$ python3 -q
>>> import numpy as np
>>> np.set_printoptions(suppress=True, linewidth=140)
>>> rd = lambda a: np.round(a, 3) + 0
>>> E = np.array([[0, 0, 1], [1, 0, 0], [0, 1, 0]])
>>> f, g = E[1], E[0]
>>> f @ g
np.int64(0)
>>> f @ f
np.int64(1)
>>> pr = (f @ g) / (f @ f) * f
>>> rd(np.linalg.norm(f + g) ** 2 + np.linalg.norm(f - g) ** 2)
np.float64(4.0)
>>> np.outer(f, g)
array([[0, 0, 1],
       [0, 0, 0],
       [0, 0, 0]])
>>> pr
array([0., 0., 0.])
>>> g - pr
array([0., 0., 1.])
>>> O = E.astype(float).copy()
>>> for j in range(3):
...     O[:, j] -= O[:, :j] @ (O[:, :j].T @ O[:, j])
...     O[:, j] /= np.linalg.norm(O[:, j])
... 
>>> O
array([[0., 0., 1.],
       [1., 0., 0.],
       [0., 1., 0.]])
>>> Z = np.array([[-0.3, -0.1, -1.3, 0.1, -0.7, 1.2, 0.7, 0.7, -1.2, 0.8]])
>>> rng = np.random.default_rng(863)
>>> feats = np.array([[-8],
...     [-4],
...     [3],
...     [-6],
...     [-6],
...     [-8],
...     [-4],
...     [-2],
...     [8],
...     [-7],
...     [2],
...     [-7],
...     [5],
...     [-9],
...     [-5],
...     [7],
...     [-7],
...     [-6],
...     [-6],
...     [-4],
...     [1],
...     [-9]]) @ Z + 0.02 * rng.normal(size=(22, 10))
>>> rd(feats)
array([[  2.395,   0.796,  10.431,  -0.79 ,   5.598,  -9.616,  -5.597,  -5.606,   9.631,  -6.39 ],
       [  1.188,   0.373,   5.197,  -0.443,   2.753,  -4.813,  -2.794,  -2.838,   4.801,  -3.189],
       [ -0.932,  -0.281,  -3.887,   0.331,  -2.128,   3.576,   2.092,   2.138,  -3.59 ,   2.37 ],
       [  1.816,   0.6  ,   7.804,  -0.57 ,   4.199,  -7.187,  -4.229,  -4.194,   7.191,  -4.798],
       [  1.778,   0.616,   7.788,  -0.634,   4.214,  -7.191,  -4.196,  -4.167,   7.208,  -4.81 ],
       [  2.389,   0.825,  10.397,  -0.788,   5.597,  -9.563,  -5.593,  -5.605,   9.612,  -6.418],
       [  1.23 ,   0.36 ,   5.199,  -0.384,   2.812,  -4.831,  -2.797,  -2.806,   4.791,  -3.188],
       [  0.576,   0.24 ,   2.607,  -0.234,   1.43 ,  -2.402,  -1.38 ,  -1.405,   2.409,  -1.601],
       [ -2.398,  -0.801, -10.409,   0.814,  -5.628,   9.583,   5.581,   5.628,  -9.611,   6.407],
       [  2.098,   0.72 ,   9.087,  -0.689,   4.909,  -8.37 ,  -4.894,  -4.891,   8.387,  -5.589],
       [ -0.615,  -0.222,  -2.622,   0.17 ,  -1.409,   2.374,   1.409,   1.4  ,  -2.388,   1.633],
       [  2.116,   0.7  ,   9.096,  -0.683,   4.915,  -8.4  ,  -4.918,  -4.918,   8.412,  -5.591],
       [ -1.511,  -0.478,  -6.498,   0.475,  -3.463,   6.065,   3.493,   3.515,  -6.008,   4.   ],
       [  2.662,   0.903,  11.66 ,  -0.913,   6.279, -10.787,  -6.306,  -6.32 ,  10.804,  -7.183],
       [  1.511,   0.51 ,   6.467,  -0.533,   3.524,  -6.022,  -3.481,  -3.48 ,   5.973,  -4.026],
       [ -2.11 ,  -0.714,  -9.084,   0.721,  -4.945,   8.407,   4.884,   4.882,  -8.396,   5.621],
       [  2.133,   0.731,   9.12 ,  -0.694,   4.896,  -8.38 ,  -4.914,  -4.87 ,   8.384,  -5.599],
       [  1.791,   0.619,   7.791,  -0.601,   4.205,  -7.188,  -4.185,  -4.231,   7.163,  -4.799],
       [  1.825,   0.598,   7.806,  -0.584,   4.186,  -7.189,  -4.198,  -4.187,   7.214,  -4.782],
       [  1.212,   0.414,   5.212,  -0.4  ,   2.814,  -4.814,  -2.837,  -2.786,   4.806,  -3.2  ],
       [ -0.328,  -0.108,  -1.284,   0.059,  -0.71 ,   1.186,   0.657,   0.683,  -1.219,   0.806],
       [  2.71 ,   0.943,  11.683,  -0.897,   6.308, -10.799,  -6.289,  -6.321,  10.796,  -7.229]])
>>> x = np.array([0, 0, -3, -2, -3, 1, 0, 2, 3, 3])
>>> h1 = np.maximum(feats @ x, 0)
>>> rd(np.tanh(feats @ x))
array([-1., -1.,  1., -1., -1., -1., -1., -1.,  1., -1.,  1., -1.,  1., -1., -1.,  1., -1., -1., -1., -1.,  1., -1.])
>>> print(rd(feats.T @ h1))
[ -330.786  -109.597 -1424.913   110.525  -770.889  1316.394   764.965   769.436 -1316.122   878.446]
>>> np.flatnonzero(h1 > 1e-9)
array([ 2,  8, 10, 12, 15, 20])
